% ipython --no-banner

In [1]: import numpy as np

In [2]: import numpy.linalg as la

In [3]: np.set_printoptions(precision=3, suppress=True, linewidth=100)

In [4]: tidy = lambda a: np.round(a, 3) + 0

In [5]: W0 = np.load("arr.npy")

In [6]: print(tidy(W0))
[[-0.575  0.4   -0.147 -0.569  0.404]
 [-0.499 -0.574  0.274 -0.321 -0.494]
 [ 0.575  0.069 -0.234 -0.707 -0.33 ]
 [ 0.192 -0.692 -0.122 -0.18   0.661]
 [-0.23  -0.162 -0.913  0.201 -0.216]]

In [7]: def softmax(z):
   ...:     e = np.exp(z - z.max(axis=-1, keepdims=True))
   ...:     return e / e.sum(axis=-1, keepdims=True)
   ...: 

In [8]: print(tidy(softmax(10 * W0[0])))
[0.    0.489 0.002 0.    0.509]

In [9]: print(tidy(softmax(W0[0] + -3)))
[0.113 0.3   0.173 0.114 0.301]

In [10]: print(tidy(softmax(W0).sum(axis=1)))
[1. 1. 1. 1. 1.]

In [11]: print(tidy(softmax(W0[0])))
[0.113 0.3   0.173 0.114 0.301]

In [12]: S = W0 @ W0.T / np.sqrt(5)

In [13]: print(softmax(S).round(6).argmax(axis=1))
[0 1 2 3 4]

In [14]: print(tidy(softmax(S)[0] @ W0))
[-0.155 -0.132 -0.22  -0.341  0.045]

In [15]: print(tidy(softmax(S + np.triu(np.full(S.shape, -np.inf), 1))))
[[1.    0.    0.    0.    0.   ]
 [0.39  0.61  0.    0.    0.   ]
 [0.281 0.281 0.439 0.    0.   ]
 [0.219 0.219 0.219 0.343 0.   ]
 [0.18  0.18  0.18  0.18  0.281]]

In [16]: print(tidy(np.einsum("ii->", W0)))
-1.78

In [17]: print(tidy(la.eigvals(W0).sum().real))
-1.78

In [18]: print(tidy(la.det(W0[::-1])))
1.0

In [19]: print(tidy(np.poly(W0)))
[ 1.     1.78   0.831 -0.831 -1.78  -1.   ]

In [20]: print(tidy(np.kron(np.eye(2, dtype=int), W0)))
[[-0.575  0.4   -0.147 -0.569  0.404  0.     0.     0.     0.     0.   ]
 [-0.499 -0.574  0.274 -0.321 -0.494  0.     0.     0.     0.     0.   ]
 [ 0.575  0.069 -0.234 -0.707 -0.33   0.     0.     0.     0.     0.   ]
 [ 0.192 -0.692 -0.122 -0.18   0.661  0.     0.     0.     0.     0.   ]
 [-0.23  -0.162 -0.913  0.201 -0.216  0.     0.     0.     0.     0.   ]
 [ 0.     0.     0.     0.     0.    -0.575  0.4   -0.147 -0.569  0.404]
 [ 0.     0.     0.     0.     0.    -0.499 -0.574  0.274 -0.321 -0.494]
 [ 0.     0.     0.     0.     0.     0.575  0.069 -0.234 -0.707 -0.33 ]
 [ 0.     0.     0.     0.     0.     0.192 -0.692 -0.122 -0.18   0.661]
 [ 0.     0.     0.     0.     0.    -0.23  -0.162 -0.913  0.201 -0.216]]

In [21]: print(tidy(la.det(W0.T)))
1.0

In [22]: print(tidy(la.det(2 * W0)), tidy(la.det(W0)))
32.0 1.0

In [23]: J = np.loadtxt("x.csv", delimiter=",")

In [24]: print(tidy(J))
[[-14.632  16.895  -7.813  13.663  29.164 -10.45 ]
 [ -2.814   7.849  -1.444   5.712  11.439  -5.556]
 [ -2.462   7.49   -1.252   5.41   10.825  -5.324]
 [ -0.095   4.522   0.042   2.987   6.098  -3.261]
 [  0.612   2.982   0.427   1.812   3.926  -2.096]
 [  0.786   1.981   0.516   1.102   2.619  -1.319]
 [  0.091   0.095   0.06    0.033   0.153  -0.035]
 [ -0.246  -0.223  -0.166  -0.062  -0.405   0.048]
 [ -0.911  -0.674  -0.66   -0.051  -1.709  -0.204]
 [ -1.255  -0.879  -1.008   0.132  -3.171  -0.9  ]
 [ -1.289  -0.911  -1.074   0.196  -3.617  -1.149]
 [ -1.289  -0.911  -1.075   0.197  -3.62   -1.151]
 [ -1.296  -0.926  -1.106   0.234  -3.876  -1.297]
 [ -1.292  -0.944  -1.145   0.29   -4.259  -1.521]
 [ -0.92   -0.994  -1.209   0.65   -6.889  -3.113]
 [ -0.606  -0.999  -1.154   0.796  -8.104  -3.854]
 [  0.821  -1.001  -0.746   1.2   -12.172  -6.291]
 [  1.119  -1.002  -0.646   1.26  -12.898  -6.717]
 [  1.306  -1.003  -0.582   1.296 -13.343  -6.977]
 [  2.652  -1.018  -0.1     1.505 -16.341  -8.701]
 [  2.684  -1.018  -0.088   1.509 -16.408  -8.739]
 [  5.358  -1.079   0.942   1.78  -21.764 -11.715]
 [ 18.077  -1.726   6.287   2.072 -43.715 -22.97 ]
 [ 20.572  -1.897   7.374   2.032 -47.728 -24.913]
 [ 21.773  -1.983   7.901   2.005 -49.641 -25.828]]

In [25]: print(tidy(softmax(J[24] + 2)))
[1. 0. 0. 0. 0. 0.]

In [26]: print(tidy(softmax(J).sum(axis=1)))
[1. 1. 1. 1. 1. 1. 1. 1. 1. 1. 1. 1. 1. 1. 1. 1. 1. 1. 1. 1. 1. 1. 1. 1. 1.]

In [27]: print(tidy(softmax(10 * J[24])))
[1. 0. 0. 0. 0. 0.]

In [28]: S = J @ J.T / np.sqrt(6)

In [29]: print(tidy(softmax(S)[24] @ J))
[ 21.773  -1.983   7.901   2.005 -49.641 -25.828]
